$ ipython --no-banner

In [1]: import numpy as np

In [2]: from numpy import linalg as LA

In [3]: np.set_printoptions(suppress=True, linewidth=160)

In [4]: tidy = lambda a: np.round(a, 1) + 0

In [5]: arr = np.loadtxt("block7.csv", delimiter=",")

In [6]: arr
Out[6]: 
array([[ 13.8,  -5.1, -18.1, -26.1,  12.8],
       [-22.6,  21.4, -13.7,  -4. ,  -6.3],
       [ -5.6,  -0.3,   0.8,  -6.3,   9.6],
       [ -4.9,   3.2,  13.4,   7.4, -18.5],
       [-18. ,  10.4,  14.8,   3.1,  14.5],
       [ 31.1,  18.5,  -2.4,  11.1,  16.5],
       [-20.5, -11.1,  -9.3,  12.6, -19.2],
       [-15. ,  17. , -22.7,   5.1, -16.3],
       [-20.5,  32. , -14.3,  22.7, -24.8],
       [ 13.1,  -0.9, -20.1,  -1.1,   9.4],
       [ 33.2,  13.4,  11.7,  -0.3,   5.4]])

In [7]: B = np.c_[arr[:, :1] @ np.array([[-2]]), np.array([5, 0, 2, 3, 0, 5, 0, 2, 3, -9, 4])]

In [8]: B
Out[8]: 
array([[-27.6,   5. ],
       [ 45.2,   0. ],
       [ 11.2,   2. ],
       [  9.8,   3. ],
       [ 36. ,   0. ],
       [-62.2,   5. ],
       [ 41. ,   0. ],
       [ 30. ,   2. ],
       [ 41. ,   3. ],
       [-26.2,  -9. ],
       [-66.4,   4. ]])

In [9]: tidy(LA.norm(LA.qr(arr)[0].T @ B, axis=0) ** 2 / ((B ** 2).sum(axis=0) + 1e-12))
Out[9]: array([1. , 0.4])

In [10]: LA.matrix_rank(B)
Out[10]: np.int64(2)

In [11]: x0 = np.array([0, 4, 2, 0, 4])

In [12]: rhs = arr @ x0

In [13]: tidy(rhs)
Out[13]: array([  -5.4,   33. ,   38.8,  -34.4,  129.2,  135.2, -139.8,  -42.6,    0.2,   -6.2,   98.6])

In [14]: tidy(LA.pinv(arr) @ arr)
Out[14]: 
array([[1., 0., 0., 0., 0.],
       [0., 1., 0., 0., 0.],
       [0., 0., 1., 0., 0.],
       [0., 0., 0., 1., 0.],
       [0., 0., 0., 0., 1.]])

In [15]: rng = np.random.default_rng(4576)

In [16]: rhs = rhs + 0.3 * rng.normal(size=11)

In [17]: tidy(rhs)
Out[17]: array([  -5.5,   32.8,   38.6,  -34.4,  128.7,  135.4, -139.8,  -43. ,   -0.1,   -6.6,   98. ])

In [18]: c, *_ = LA.lstsq(arr, rhs)

In [19]: tidy(arr.T @ (rhs - arr @ c))
Out[19]: array([0., 0., 0., 0., 0.])

In [20]: tidy(LA.norm(rhs - arr @ c))
Out[20]: np.float64(0.9)

In [21]: X = np.load("mat.npy")

In [22]: X
Out[22]: 
array([[ 0,  5,  3, -4],
       [ 0,  0,  2, -2],
       [ 0,  0,  0,  5],
       [ 0,  0,  0,  0]])

In [23]: # triangular

In [24]: d = LA.norm(arr[:, None] - arr[None], axis=-1)

In [25]: np.flatnonzero(d[6] < d.mean() / 2)
Out[25]: array([6])

In [26]: tidy(d[6])
Out[26]: array([61.7, 39. , 40.3, 31.5, 47.7, 69.7,  0. , 32.6, 44.9, 48.5, 68.5])

In [27]: (d + 1e9 * np.eye(11)).round(6).argmin(axis=1)
Out[27]: array([ 9,  7,  4,  6,  2, 10,  3,  1,  7,  0,  5])

In [28]: d.mean(axis=1).argmax()
Out[28]: np.int64(8)

In [29]: np.unravel_index(d.round(6).argmax(), d.shape)
Out[29]: (np.int64(0), np.int64(8))

In [30]: tidy(LA.norm(arr, axis=1))
Out[30]: array([37.3, 34.8, 12.8, 24.7, 29.5, 41.4, 34. , 36.3, 52.7, 25.8, 38.1])

In [31]: m1 = np.loadtxt("arr.csv", delimiter=",")

In [32]: m1
Out[32]: 
array([[0.5, 0.5],
       [0.3, 0.7]])

In [33]: x0 = np.array([3, 2])

In [34]: rhs = m1 @ x0

In [35]: rhs
Out[35]: array([2.5, 2.3])

In [36]: tidy(LA.solve(m1, m1[:, 1]))
Out[36]: array([0., 1.])

In [37]: tidy(LA.solve(m1.T, m1[1]))
Out[37]: array([0., 1.])

In [38]: evals, V = LA.eig(m1)

In [39]: tidy(np.sort(LA.eigvals(LA.inv(m1))))
Out[39]: array([1., 5.])

In [40]: tidy(np.prod(evals))
Out[40]: np.float64(0.2)

In [41]: tidy(np.sort(LA.eigvals(m1 @ m1)))
Out[41]: array([0., 1.])

In [42]: tidy(np.sort(LA.eigvals(m1.T)))
Out[42]: array([0.2, 1. ])

In [43]: tidy(evals)
Out[43]: array([0.2, 1. ])

In [44]: B = m1 / LA.norm(m1, axis=1, keepdims=True)

In [45]: C2 = B @ B.T

In [46]: np.argwhere(np.triu(np.abs(C2) > 0.95, 1))
Out[46]: array([], shape=(0, 2), dtype=int64)

In [47]: (C2 - 2 * np.eye(2)).round(6).argmax(axis=1)
Out[47]: array([1, 0])

In [48]: tidy(C2[1])
Out[48]: array([0.9, 1. ])

In [49]: tidy(np.degrees(np.arccos(np.clip(C2[1, 0], -1, 1))))
Out[49]: np.float64(21.8)

In [50]: E = np.load("test2.npy")

In [51]: tidy(E)
Out[51]: 
array([[-1. ,  0.5,  2.8],
       [ 0.5,  0.8,  2.9],
       [ 3. ,  0.5,  0. ],
       [ 1.3, -0.4, -2.7],
       [ 2.6,  0. , -1.6],
       [ 3. ,  0.4, -0.3],
       [-1.9, -0.8, -2.1],
       [ 2.9,  0.6,  0.4],
       [ 1.1, -0.5, -2.7],
       [-2.4, -0.8, -1.6],
       [-0.8,  0.6,  2.8],
       [-1.7,  0.3,  2.5],
       [-0.4,  0.6,  2.9],
       [ 3. ,  0.4, -0.1],
       [ 1.7,  0.8,  2.3],
       [-2.3, -0.8, -1.7],
       [ 2.9,  0.3, -0.8],
       [-0.3, -0.7, -2.9],
       [ 0.5,  0.8,  2.9],
       [-2. , -0.8, -2. ],
       [-0.7, -0.8, -2.8],
       [ 0.4,  0.8,  2.9],
       [-2.8, -0.2,  1.1],
       [ 0.1, -0.7, -2.9],
       [ 2.5,  0.8,  1.5]])

In [52]: # null space of dimension 1

In [53]: cen = E - E.mean(axis=0)

In [54]: V = LA.svd(cen)[2][:2]

In [55]: B = cen - cen @ V.T @ V

In [56]: tidy(B.std(axis=0))
Out[56]: array([0., 0., 0.])

In [57]: tidy(np.diag(V.T @ V))
Out[57]: array([1. , 0.1, 0.9])

In [58]: tidy(LA.norm(B) / LA.norm(cen))
Out[58]: np.float64(0.0)

In [59]: basis = E[[21, 4]].astype(float)

In [60]: for _ in range(3):
    ...:     z = LA.norm(E[:, None] - basis, axis=-1).argmin(axis=1)
    ...:     basis = np.array([E[z == j].mean(axis=0) for j in range(2)])
    ...: 

In [61]: z
Out[61]: array([0, 0, 1, 1, 1, 1, 1, 1, 1, 1, 0, 0, 0, 1, 0, 1, 1, 1, 0, 1, 1, 0, 0, 1, 0])

In [62]: tidy(basis)
Out[62]: 
array([[-0.1,  0.6,  2.5],
       [ 0.7, -0.3, -1.6]])

In [63]: np.abs(basis[1] - basis[0]).argmax()
Out[63]: np.int64(2)

In [64]: np.bincount(z)
Out[64]: array([10, 15])

In [65]: B = np.array([[5, -4, 6, -2, -1, 8],
    ...:     [8, 5, -7, -8, -9, 6],
    ...:     [1, 7, -5, -6, -1, 7],
    ...:     [8, 5, 3, -6, -4, -7],
    ...:     [-3, -5, -4, 6, -9, -6],
    ...:     [9, -5, -5, -2, -5, 1]])

In [66]: data = np.triu(B, 1)

In [67]: data
Out[67]: 
array([[ 0, -4,  6, -2, -1,  8],
       [ 0,  0, -7, -8, -9,  6],
       [ 0,  0,  0, -6, -1,  7],
       [ 0,  0,  0,  0, -4, -7],
       [ 0,  0,  0,  0,  0, -6],
       [ 0,  0,  0,  0,  0,  0]])

In [68]: # rank 5

In [69]: left, sv, Vt = LA.svd(data)

In [70]: V = Vt[:(sv > 1e-8).sum()]

In [71]: x0 = data[3] + -3 * data[4] + rng.integers(2) * np.eye(6)[1]

In [72]: x0
Out[72]: array([ 0.,  0.,  0.,  0., -4., 11.])

In [73]: LA.matrix_rank(np.vstack([data, x0]))
Out[73]: np.int64(5)

In [74]: data.sum(axis=0)
Out[74]: array([  0,  -4,  -1, -16, -15,   8])

In [75]: data.shape
Out[75]: (6, 6)

In [76]: tidy(LA.norm(data))
Out[76]: np.float64(23.2)

In [77]: np.unravel_index(np.abs(data).argmax(), data.shape)
Out[77]: (np.int64(1), np.int64(4))

In [78]: np.abs(data).max()
Out[78]: np.int64(9)

In [79]: data.sum(axis=1)
Out[79]: array([  7, -18,   0, -11,  -6,   0])

In [80]: left, sv, Vt = LA.svd(data)

In [81]: np.argmax(sv[:-1] / (sv[1:] + 1e-6)) + 1
Out[81]: np.int64(5)

In [82]: tidy(sv)
Out[82]: array([18.1, 12.7,  6.2,  3.1,  0.9,  0. ])

In [83]: B = left[:, :5] @ np.diag(sv[:5]) @ Vt[:5]

In [84]: tidy(LA.norm(data - B, 2)), sv[5]
Out[84]: (np.float64(0.0), np.float64(0.0))

In [85]: tidy(B)
Out[85]: 
array([[ 0., -4.,  6., -2., -1.,  8.],
       [ 0.,  0., -7., -8., -9.,  6.],
       [ 0.,  0.,  0., -6., -1.,  7.],
       [ 0.,  0.,  0.,  0., -4., -7.],
       [ 0.,  0.,  0.,  0.,  0., -6.],
       [ 0.,  0.,  0.,  0.,  0.,  0.]])

In [86]: tidy(np.abs(data - B).max())
Out[86]: np.float64(0.0)

In [87]: LA.cond(data) > 100
Out[87]: np.True_

In [88]: r = LA.matrix_rank(data)

In [89]: r
Out[89]: np.int64(5)

In [90]: ns = LA.svd(data)[2][r:].T

In [91]: ns @ ns.T
Out[91]: 
array([[1., 0., 0., 0., 0., 0.],
       [0., 0., 0., 0., 0., 0.],
       [0., 0., 0., 0., 0., 0.],
       [0., 0., 0., 0., 0., 0.],
       [0., 0., 0., 0., 0., 0.],
       [0., 0., 0., 0., 0., 0.]])

In [92]: LA.matrix_rank(data.T @ data), LA.matrix_rank(data @ data.T)
Out[92]: (np.int64(5), np.int64(5))

In [93]: data @ ns
Out[93]: 
array([[0.],
       [0.],
       [0.],
       [0.],
       [0.],
       [0.]])

In [94]: np.allclose(data @ ns, 0)
Out[94]: True

In [95]: K = np.loadtxt("a.csv", delimiter=",")

In [96]: K
Out[96]: 
array([[-56., -32., -56., -16.,  -8., -40.],
       [  7.,   4.,   7.,   2.,   1.,   5.],
       [-14.,  -8., -14.,  -4.,  -2., -10.],
       [ 14.,   8.,  14.,   4.,   2.,  10.],
       [  7.,   4.,   7.,   2.,   1.,   5.]])

In [97]: LA.cond(K) > 100
Out[97]: np.True_

In [98]: LA.matrix_rank(K, rtol=0.1)
Out[98]: np.int64(1)

In [99]: tidy(LA.norm(K, 2) / LA.norm(K))
Out[99]: np.float64(1.0)

In [100]: [round(float(x), 1) for x in LA.svd(K, compute_uv=False)[:3]]
Out[100]: [103.2, 0.0, 0.0]

In [101]: tidy(LA.norm(K, axis=1))
Out[101]: array([96., 12., 24., 24., 12.])

In [102]: tidy(LA.norm(K) ** 2 / LA.norm(K, 2) ** 2)
Out[102]: np.float64(1.0)

In [103]: tidy(LA.norm(K, "nuc"))
Out[103]: np.float64(103.2)

In [104]: tidy(LA.norm(K, 1)), tidy(LA.norm(K, np.inf))
Out[104]: (np.float64(98.0), np.float64(208.0))

In [105]: t = np.radians(30)

In [106]: R = np.eye(6)

In [107]: R[0, 0] = R[5, 5] = np.cos(t)

In [108]: R[0, 5], R[5, 0] = -np.sin(t), np.sin(t)

In [109]: tidy(R)
Out[109]: 
array([[ 0.9,  0. ,  0. ,  0. ,  0. , -0.5],
       [ 0. ,  1. ,  0. ,  0. ,  0. ,  0. ],
       [ 0. ,  0. ,  1. ,  0. ,  0. ,  0. ],
       [ 0. ,  0. ,  0. ,  1. ,  0. ,  0. ],
       [ 0. ,  0. ,  0. ,  0. ,  1. ,  0. ],
       [ 0.5,  0. ,  0. ,  0. ,  0. ,  0.9]])

In [110]: B = K @ R.T

In [111]: tidy(LA.det(R)), tidy(np.trace(R))
Out[111]: (np.float64(1.0), np.float64(5.7))

In [112]: tidy(np.abs(B - K).max(axis=0))
Out[112]: array([27.5,  0. ,  0. ,  0. ,  0. , 22.6])

In [113]: np.allclose(LA.norm(K, axis=1), LA.norm(B, axis=1))
Out[113]: True

In [114]: np.allclose(K @ K.T, B @ B.T)
Out[114]: True

In [115]: LA.lstsq(K[:-1].T, K[-1])[2]
Out[115]: np.int32(1)

In [116]: np.unique(K.round(6), axis=0).shape
Out[116]: (4, 6)

In [117]: tidy(np.trace(LA.pinv(K) @ K))
Out[117]: np.float64(1.0)

In [118]: np.allclose(K[:-1].T @ LA.lstsq(K[:-1].T, K[-1])[0], K[-1])
Out[118]: True

In [119]: F = np.load("m.npy")

In [120]: tidy(F)
Out[120]: 
array([[ 0.8, -0.7,  0.7, -2.7, -0.2],
       [-0.9,  2.1, -0.7, -0.9, -1.6],
       [ 1.2,  1.2,  2.3,  0.7, -0.5],
       [ 2.3,  0.9, -1.6,  0. ,  0.5],
       [ 0.8, -1.4, -0.4,  0.6, -2.4]])

In [121]: tidy(np.sort(np.abs(LA.eigvals(F))))
Out[121]: array([3., 3., 3., 3., 3.])

In [122]: tidy((F - F.T) / 2)
Out[122]: 
array([[ 0. ,  0.1, -0.2, -2.5, -0.5],
       [-0.1,  0. , -1. , -0.9, -0.1],
       [ 0.2,  1. ,  0. ,  1.1, -0.1],
       [ 2.5,  0.9, -1.1,  0. , -0.1],
       [ 0.5,  0.1,  0.1,  0.1,  0. ]])

In [123]: tidy(F @ F)
Out[123]: 
array([[-4.2, -3.3,  7.2, -0.9, -0.3],
       [-6.9,  5.5, -1.5, -0.8,  0.6],
       [ 3.9,  5.8,  4.4, -3.2, -1.7],
       [-0.7, -2.6, -2.7, -7.9, -2.2],
       [ 0.9,  0. ,  0.6, -2.6,  8.5]])

In [124]: tidy((F + F.T) / 2)
Out[124]: 
array([[ 0.8, -0.8,  1. , -0.2,  0.3],
       [-0.8,  2.1,  0.3,  0. , -1.5],
       [ 1. ,  0.3,  2.3, -0.5, -0.5],
       [-0.2,  0. , -0.5,  0. ,  0.6],
       [ 0.3, -1.5, -0.5,  0.6, -2.4]])

In [125]: np.allclose(F @ F.T, F.T @ F)
Out[125]: True

In [126]: tidy(F.mean(axis=0))
Out[126]: array([ 0.8,  0.4,  0.1, -0.5, -0.8])

In [127]: LA.matrix_rank(F)
Out[127]: np.int64(5)

In [128]: np.unravel_index(np.abs(F).argmax(), F.shape)
Out[128]: (np.int64(0), np.int64(3))

In [129]: tidy(LA.svd(F, compute_uv=False))
Out[129]: array([3., 3., 3., 3., 3.])

In [130]: F.shape
Out[130]: (5, 5)

In [131]: B = np.array([[3, 1, 3], [2, 3, 0], [2, 2, 0], [3, 3, 3], [1, 1, 2]])

In [132]: np.vstack([F, B.T]).shape
Out[132]: (8, 5)

In [133]: tidy(np.einsum("ij->j", F))
Out[133]: array([ 4.2,  2. ,  0.3, -2.3, -4.2])

In [134]: tidy(np.einsum("ik,kj->ij", F, B))
Out[134]: 
array([[-5.9, -8.2, -6.1],
       [-4.4, -0.5, -8.8],
       [12.3, 11. ,  4.7],
       [ 5.9,  2.1,  7.8],
       [-1.9, -4.8, -0.7]])

In [135]: LA.matrix_rank(np.vstack([F, B.T]))
Out[135]: np.int64(5)

In [136]: proj = np.triu(np.array([[-3, 0, 1, 4, -3],
     ...:     [2, -3, -4, -2, -4],
     ...:     [3, 4, 4, -4, -3],
     ...:     [-4, 1, 5, -3, 5],
     ...:     [4, -3, 3, 3, 1]]), 1) + np.eye(5)

In [137]: B = proj @ F @ LA.inv(proj)

In [138]: tidy(np.trace(B)), tidy(np.trace(F))
Out[138]: (np.float64(2.7), np.float64(2.7))

In [139]: tidy(LA.det(B))
Out[139]: np.float64(-243.0)

In [140]: tidy(proj @ F - F @ proj)
Out[140]: 
array([[  8.2,   9. ,  -6.5,  -2.9,  23.9],
       [-12.7,  -1. ,   4.9,  -0.1,  18.8],
       [-11.6,   0.7,  11.3,   4.9,  17.3],
       [  3.9,  -7. ,  -0.9, -10.8,  -6.2],
       [  0. ,   0. ,  -6.4,  -7.6,  -7.7]])

In [141]: z = rng.permutation(5)

In [142]: B = F[:, z] * rng.choice([-1, 1], 5)

In [143]: tidy(B)
Out[143]: 
array([[-0.8, -0.2, -0.7, -2.7,  0.7],
       [ 0.9, -1.6,  0.7, -0.9, -2.1],
       [-1.2, -0.5, -2.3,  0.7, -1.2],
       [-2.3,  0.5,  1.6,  0. , -0.9],
       [-0.8, -2.4,  0.4,  0.6,  1.4]])

In [144]: left, _, Vt = LA.svd(F.T @ B)

In [145]: tidy(LA.lstsq(F, B)[0])
Out[145]: 
array([[-1.,  0.,  0.,  0.,  0.],
       [ 0.,  0.,  0.,  0., -1.],
       [ 0.,  0., -1.,  0.,  0.],
       [ 0.,  0.,  0.,  1.,  0.],
       [ 0.,  1.,  0.,  0.,  0.]])

In [146]: tidy(left @ Vt)
Out[146]: 
array([[-1.,  0.,  0.,  0.,  0.],
       [ 0.,  0.,  0.,  0., -1.],
       [ 0.,  0., -1.,  0.,  0.],
       [ 0.,  0.,  0.,  1.,  0.],
       [ 0.,  1.,  0.,  0.,  0.]])

In [147]: mat = np.load("layer6.npy")

In [148]: mat
Out[148]: 
array([[5, 2, 5, 5, 0, 0],
       [0, 4, 5, 0, 4, 1],
       [3, 5, 5, 2, 5, 1],
       [4, 5, 2, 3, 4, 1],
       [4, 2, 3, 2, 5, 0],
       [1, 5, 1, 1, 3, 3]])

In [149]: B = mat / LA.norm(mat, axis=1, keepdims=True)

In [150]: C2 = B @ B.T

In [151]: tidy(C2[3])
Out[151]: array([0.7, 0.7, 0.9, 1. , 0.9, 0.9])

In [152]: (C2 - 2 * np.eye(6)).round(6).argmax(axis=1)
Out[152]: array([3, 2, 3, 2, 2, 3])
